$ ipython --no-banner

In [1]: import numpy as np

In [2]: import numpy.linalg as la

In [3]: np.set_printoptions(precision=2, suppress=True, linewidth=120, legacy="1.25")

In [4]: def tidy(a):
   ...:     return np.round(a, 2) + 0
   ...: 

In [5]: J = np.loadtxt("run18.csv", delimiter=",")

In [6]: J
Out[6]: 
array([[  9.,  12.,  -9.,  -3.,   9.],
       [ 12.,  16., -12.,  -4.,  12.],
       [ -9., -12.,   9.,   3.,  -9.],
       [ -3.,  -4.,   3.,   1.,  -3.],
       [  9.,  12.,  -9.,  -3.,   9.]])

In [7]: G = J.T @ J

In [8]: tidy(la.svd(J, compute_uv=False) ** 2)
Out[8]: array([1936.,    0.,    0.,    0.,    0.])

In [9]: tidy(la.eigvalsh(G)[::-1])
Out[9]: array([1936.,    0.,    0.,    0.,    0.])

In [10]: np.diag(G)
Out[10]: array([396., 704., 396.,  44., 396.])

In [11]: (J @ J.T).shape
Out[11]: (5, 5)

In [12]: np.allclose(G, G.T)
Out[12]: True

In [13]: la.matrix_rank(G)
Out[13]: 1

In [14]: left, sig, VT = la.svd(J)

In [15]: np.argmax(sig[:-1] / (sig[1:] + 1e-6)) + 1
Out[15]: 1

In [16]: out = left[:, :1] @ np.diag(sig[:1]) @ VT[:1]

In [17]: tidy(la.norm(J - out, 2)), tidy(sig[1])
Out[17]: (0.0, 0.0)

In [18]: la.matrix_rank(J, rtol=0.05)
Out[18]: 1

In [19]: m1 = np.load("mat.npy")

In [20]: m1
Out[20]: 
array([[ 5., -2.,  0.,  0.,  0.,  0.,  0.,  0.,  0.,  0.],
       [-2.,  2., -2.,  0.,  0.,  0.,  0.,  0.,  0.,  0.],
       [ 0., -2.,  4., -2.,  0.,  0.,  0.,  0.,  0.,  0.],
       [ 0.,  0., -2.,  2., -2.,  0.,  0.,  0.,  0.,  0.],
       [ 0.,  0.,  0., -2.,  5., -2.,  0.,  0.,  0.,  0.],
       [ 0.,  0.,  0.,  0., -2.,  1., -2.,  0.,  0.,  0.],
       [ 0.,  0.,  0.,  0.,  0., -2.,  0., -2.,  0.,  0.],
       [ 0.,  0.,  0.,  0.,  0.,  0., -2.,  3., -2.,  0.],
       [ 0.,  0.,  0.,  0.,  0.,  0.,  0., -2.,  3., -2.],
       [ 0.,  0.,  0.,  0.,  0.,  0.,  0.,  0., -2.,  3.]])

In [21]: vec = np.array([-2, 1, 2, -2, 2, -1, 1, 2, -2, 1])

In [22]: target = m1 @ vec

In [23]: target
Out[23]: array([-12.,   2.,  10., -12.,  16.,  -7.,  -2.,   8., -12.,   7.])

In [24]: tidy(la.solve(m1, 5 * target))
Out[24]: array([-10.,   5.,  10., -10.,  10.,  -5.,   5.,  10., -10.,   5.])

In [25]: tidy(la.solve(m1, target))
Out[25]: array([-2.,  1.,  2., -2.,  2., -1.,  1.,  2., -2.,  1.])

In [26]: tidy(la.eigvalsh(m1).min())
Out[26]: -2.36

In [27]: u = np.array([0, -2, -2, 1, -3, 0, -3, 3, 0, 2])

In [28]: out = m1 + np.outer(u, np.eye(10)[9])

In [29]: la.matrix_rank(out - m1)
Out[29]: 1

In [30]: tidy(la.det(out) / la.det(m1)), tidy(1 + la.solve(m1, u)[9])
Out[30]: (5.29, 5.29)

In [31]: m1[6] @ m1[2]
Out[31]: 0.0

In [32]: tidy(la.norm(m1, axis=1))
Out[32]: array([5.39, 3.46, 4.9 , 3.46, 5.74, 3.  , 2.83, 4.12, 4.12, 3.61])

In [33]: tidy(la.norm(m1) ** 2 / la.norm(m1, 2) ** 2)
Out[33]: 3.45

In [34]: tidy(la.norm(m1[6], 1)), tidy(la.norm(m1[6], np.inf))
Out[34]: (4.0, 2.0)

In [35]: tidy(la.norm(m1, "nuc"))
Out[35]: 33.83

In [36]: tidy(la.norm(m1, axis=0))
Out[36]: array([5.39, 3.46, 4.9 , 3.46, 5.74, 3.  , 2.83, 4.12, 4.12, 3.61])

In [37]: blk = np.stack([m1, -3 * m1, m1[::-1]])

In [38]: tidy(la.norm(blk, axis=(1, 2)))
Out[38]: array([13.19, 39.57, 13.19])

In [39]: la.matrix_rank(blk.reshape(3, -1))
Out[39]: 2

In [40]: np.einsum("bij,cij->bc", blk, blk)
Out[40]: 
array([[ 174., -522.,  -24.],
       [-522., 1566.,   72.],
       [ -24.,   72.,  174.]])

In [41]: E = np.load("block16.npy")

In [42]: E
Out[42]: 
array([[0, 0, 0, 0, 1, 0, 1, 0, 0],
       [0, 0, 1, 1, 0, 1, 0, 1, 1],
       [0, 1, 0, 1, 0, 1, 0, 0, 1],
       [0, 1, 1, 0, 0, 1, 0, 1, 0],
       [1, 0, 0, 0, 0, 0, 1, 0, 0],
       [0, 1, 1, 1, 0, 0, 0, 0, 1],
       [1, 0, 0, 0, 1, 0, 0, 0, 0],
       [0, 1, 0, 1, 0, 0, 0, 0, 1],
       [0, 1, 1, 0, 0, 1, 0, 1, 0]])

In [43]: w, V = la.eigh(E)

In [44]: vec = np.array([1, 2, 1, 4, 4, 2, 2, 2, 3])

In [45]: tidy(V * np.maximum(w, 0) @ V.T)
Out[45]: 
array([[0.67, 0.  , 0.  , 0.  , 0.67, 0.  , 0.67, 0.  , 0.  ],
       [0.  , 0.94, 0.8 , 0.79, 0.  , 0.8 , 0.  , 0.65, 0.79],
       [0.  , 0.8 , 0.78, 0.67, 0.  , 0.78, 0.  , 0.41, 0.67],
       [0.  , 0.79, 0.67, 0.66, 0.  , 0.67, 0.  , 0.53, 0.66],
       [0.67, 0.  , 0.  , 0.  , 0.67, 0.  , 0.67, 0.  , 0.  ],
       [0.  , 0.8 , 0.78, 0.67, 0.  , 0.78, 0.  , 0.41, 0.67],
       [0.67, 0.  , 0.  , 0.  , 0.67, 0.  , 0.67, 0.  , 0.  ],
       [0.  , 0.65, 0.41, 0.53, 0.  , 0.41, 0.  , 0.62, 0.53],
       [0.  , 0.79, 0.67, 0.66, 0.  , 0.67, 0.  , 0.53, 0.66]])

In [46]: (np.sign(V[:, -1].round(6)) == np.sign(V[0, -1].round(6))).astype(int)
Out[46]: array([1, 0, 0, 0, 1, 0, 1, 0, 0])

In [47]: tidy(la.eigvalsh(E[1:, 1:]))
Out[47]: array([-2.18, -1.24, -1.  , -1.  ,  0.  ,  0.36,  1.  ,  4.07])

In [48]: tidy(vec @ E @ vec / (vec @ vec)), tidy(w[0]), tidy(w[-1])
Out[48]: (2.54, -2.18, 4.07)

In [49]: tidy(V * np.abs(w) @ V.T)
Out[49]: 
array([[1.33, 0.  , 0.  , 0.  , 0.33, 0.  , 0.33, 0.  , 0.  ],
       [0.  , 1.89, 0.59, 0.57, 0.  , 0.59, 0.  , 0.3 , 0.57],
       [0.  , 0.59, 1.56, 0.34, 0.  , 0.56, 0.  , 0.83, 0.34],
       [0.  , 0.57, 0.34, 1.31, 0.  , 0.34, 0.  , 0.07, 1.31],
       [0.33, 0.  , 0.  , 0.  , 1.33, 0.  , 0.33, 0.  , 0.  ],
       [0.  , 0.59, 0.56, 0.34, 0.  , 1.56, 0.  , 0.83, 0.34],
       [0.33, 0.  , 0.  , 0.  , 0.33, 0.  , 1.33, 0.  , 0.  ],
       [0.  , 0.3 , 0.83, 0.07, 0.  , 0.83, 0.  , 1.24, 0.07],
       [0.  , 0.57, 0.34, 1.31, 0.  , 0.34, 0.  , 0.07, 1.31]])

In [50]: data = np.load("out7.npy")

In [51]: data
Out[51]: 
array([[1, 5, 0, 0, 0, 0],
       [5, 3, 0, 0, 0, 0],
       [4, 2, 0, 0, 0, 0],
       [0, 0, 1, 5, 0, 0],
       [0, 0, 5, 3, 0, 0],
       [0, 0, 4, 2, 0, 0],
       [0, 0, 0, 0, 1, 5],
       [0, 0, 0, 0, 5, 3],
       [0, 0, 0, 0, 4, 2]])

In [52]: E.sum(axis=0)
Out[52]: array([2, 5, 4, 4, 2, 4, 2, 3, 4])

In [53]: la.matrix_rank(E)
Out[53]: 8

In [54]: E.shape
Out[54]: (9, 9)

In [55]: np.abs(E).max()
Out[55]: 1

In [56]: np.diff(E, axis=0)
Out[56]: 
array([[ 0,  0,  1,  1, -1,  1, -1,  1,  1],
       [ 0,  1, -1,  0,  0,  0,  0, -1,  0],
       [ 0,  0,  1, -1,  0,  0,  0,  1, -1],
       [ 1, -1, -1,  0,  0, -1,  1, -1,  0],
       [-1,  1,  1,  1,  0,  0, -1,  0,  1],
       [ 1, -1, -1, -1,  1,  0,  0,  0, -1],
       [-1,  1,  0,  1, -1,  0,  0,  0,  1],
       [ 0,  0,  1, -1,  0,  1,  0,  1, -1]])

In [57]: tidy(E.mean(axis=0))
Out[57]: array([0.22, 0.56, 0.44, 0.44, 0.22, 0.44, 0.22, 0.33, 0.44])

In [58]: W1 = np.array([[0, 1, 1, 2],
    ...:     [2, 2, 0, 1],
    ...:     [0, 0, 2, 0],
    ...:     [2, 1, 2, 0],
    ...:     [2, 0, 2, 1],
    ...:     [2, 1, 1, 0]])

In [59]: b = np.array([3, 2, 2, 1])

In [60]: H = np.maximum(data @ W1 + b, 0)

In [61]: (H > 0).astype(int)
Out[61]: 
array([[1, 1, 1, 1],
       [1, 1, 1, 1],
       [1, 1, 1, 1],
       [1, 1, 1, 1],
       [1, 1, 1, 1],
       [1, 1, 1, 1],
       [1, 1, 1, 1],
       [1, 1, 1, 1],
       [1, 1, 1, 1]])

In [62]: la.matrix_rank(H)
Out[62]: 4

In [63]: H
Out[63]: 
array([[13, 13,  3,  8],
       [ 9, 13,  7, 14],
       [ 7, 10,  6, 11],
       [13,  7, 14,  1],
       [ 9,  5, 18,  1],
       [ 7,  4, 14,  1],
       [15,  7,  9,  2],
       [19,  5, 15,  6],
       [15,  4, 12,  5]])

In [64]: Z = np.array([[-2, 1, -1], [-1, -1, 2], [0, 0, -1], [0, 0, 2]])

In [65]: H @ Z
Out[65]: 
array([[-39,   0,  26],
       [-31,  -4,  38],
       [-24,  -3,  29],
       [-33,   6, -11],
       [-23,   4, -15],
       [-18,   3, -11],
       [-37,   8,  -6],
       [-43,  14, -12],
       [-34,  11,  -9]])

In [66]: W1 @ Z
Out[66]: 
array([[-1, -1,  5],
       [-6,  0,  4],
       [ 0,  0, -2],
       [-5,  1, -2],
       [-4,  2, -2],
       [-5,  1, -1]])

In [67]: vec = np.array([-3, -1, 0, -7, 9, 6])

In [68]: target = data @ vec

In [69]: tidy(la.solve(data.T @ data, data.T @ target))
Out[69]: array([-3., -1.,  0., -7.,  9.,  6.])

In [70]: tidy(la.pinv(data) @ data)
Out[70]: 
array([[1., 0., 0., 0., 0., 0.],
       [0., 1., 0., 0., 0., 0.],
       [0., 0., 1., 0., 0., 0.],
       [0., 0., 0., 1., 0., 0.],
       [0., 0., 0., 0., 1., 0.],
       [0., 0., 0., 0., 0., 1.]])

In [71]: target
Out[71]: array([ -8, -18, -14, -35, -21, -14,  39,  63,  48])

In [72]: rng = np.random.default_rng(68)

In [73]: target = target + 0.1 * rng.normal(size=9)

In [74]: tidy(target)
Out[74]: array([ -7.81, -17.91, -13.93, -35.  , -20.87, -13.92,  39.  ,  63.03,  47.85])

In [75]: b, *_ = la.lstsq(data, target)

In [76]: tidy(data.T @ (target - data @ b))
Out[76]: array([0., 0., 0., 0., 0., 0.])

In [77]: [round(float(la.norm(la.solve(data.T @ data + lam * np.eye(6), data.T @ target))), 2) for lam in (0, 1, 10, 100)]
Out[77]: [13.26, 12.92, 10.92, 4.91]

In [78]: vec = np.array([-8, -4, -1, 5, -2, -3])

In [79]: target = data @ vec

In [80]: b, lr = np.zeros(6), 1 / la.norm(data, 2) ** 2

In [81]: for i in range(8):
    ...:     b -= lr * data.T @ (data @ b - target)
    ...:     if i % 2 == 0: print(i, round(la.norm(data @ b - target), 2))
    ...: 
0 14.5
2 9.86
4 6.71
6 4.56

In [82]: tidy(b)
Out[82]: array([-7.63, -4.4 , -0.37,  4.32, -2.12, -2.87])

In [83]: tidy(la.cond(data))
Out[83]: 2.39

In [84]: W0 = np.loadtxt("data.csv", delimiter=",")

In [85]: W0
Out[85]: 
array([[  0.2,  -1.4,  -0.5,  -0.2,   0.2,  -0.8,  -0.4],
       [  0.4,   0.4,   0.8,   0.6,   1.4,  -0.3,   0.9],
       [ -0.1,   0. ,   0.6,   1.7,   0.1,   0.1,  -0.3],
       [  0.2,   0.3,  -1.7,   0.8,   0.9,   0.4,  -0.6],
       [ -0.2,  -0.3,   0.1,   0.6,   0.3,  -0.4,   2. ],
       [  0.4,   1.8,   0.1,   0.1,  -1.3,   0.7,   0.9],
       [ -1. ,  -0.4,  -0.1,  -0.9,  -1.4,   0.1,   0.3],
       [ -0.4,   1.2,   0.4,   0. ,   0. ,  -1.3,  -1.1],
       [ -0.6,  -0.4,  -1.1,   0. ,  -0.6,   1.1,   0.2],
       [  1.2,  -0.3,  -0.7,  -0.3,   0.5,   1.2,   0. ],
       [  0.2,   0.8,  -0.7,  -0.9,  -0.4,   1. ,   0.7],
       [  1.6,   2.1,   0.3,   0.4,  -1.2,   0.3,   2. ],
       [ -2.1,   0.2,  -0.3,  -0.6,   0.5,  -0.3,  -0.9],
       [ -0.2,   0.5,  -0.4,   0.3,   0.8,   0.2,  -0.4],
       [  2.3,  -0.4,   0.5,   0. ,   0.9,  -0.9,   1.4],
       [ -2.9,   0.5,  -0.6,  -0.8,  -0.6,   1.1,   1.2],
       [  2. ,   0.4,   1.7,   0. ,   0.1,   0.9,  -0.6],
       [  0.7,   0.1,   0.5,  -2.4,   0.8,   0.1,  -0.6],
       [ -1.5,   5.5,  -4.5,   4. ,  -1.5, -15. ,  -7. ],
       [ -0.2,   2.1,  -0.8,   0.3,  -0.1,  -0.7,   0.7],
       [  1.2,   1.1,  -0.1,  -0.4,  -1.3,   0.6,   0.7],
       [  0.3,  -2.5,  -1. ,   0.6,   1.2,   0. ,   0. ],
       [ -1. ,  -0.6,   2.2,  -1.5,  -0.3,   0.1,  -0.6],
       [ -2. ,  -0.1,  -1.5,   0.7,   1. ,  -1.5,   1.4],
       [  0.2,   1.4,   1.6,  -0.7,  -0.3,  -1.2,  -0.5],
       [ -0.4,  -0.5,   0.6,  -1.9,  -0.6,   0.9,   0.7],
       [  0.2,   0.6,   0.6,  -1. ,  -0.8,  -1.1,  -0.6]])

In [86]: out = np.array([[0, 1, 2],
    ...:     [1, 0, 1],
    ...:     [0, 2, 0],
    ...:     [0, 2, 1],
    ...:     [0, 1, 2],
    ...:     [2, 2, 0],
    ...:     [2, 0, 1]])

In [87]: np.vstack([W0, out.T]).shape
Out[87]: (30, 7)
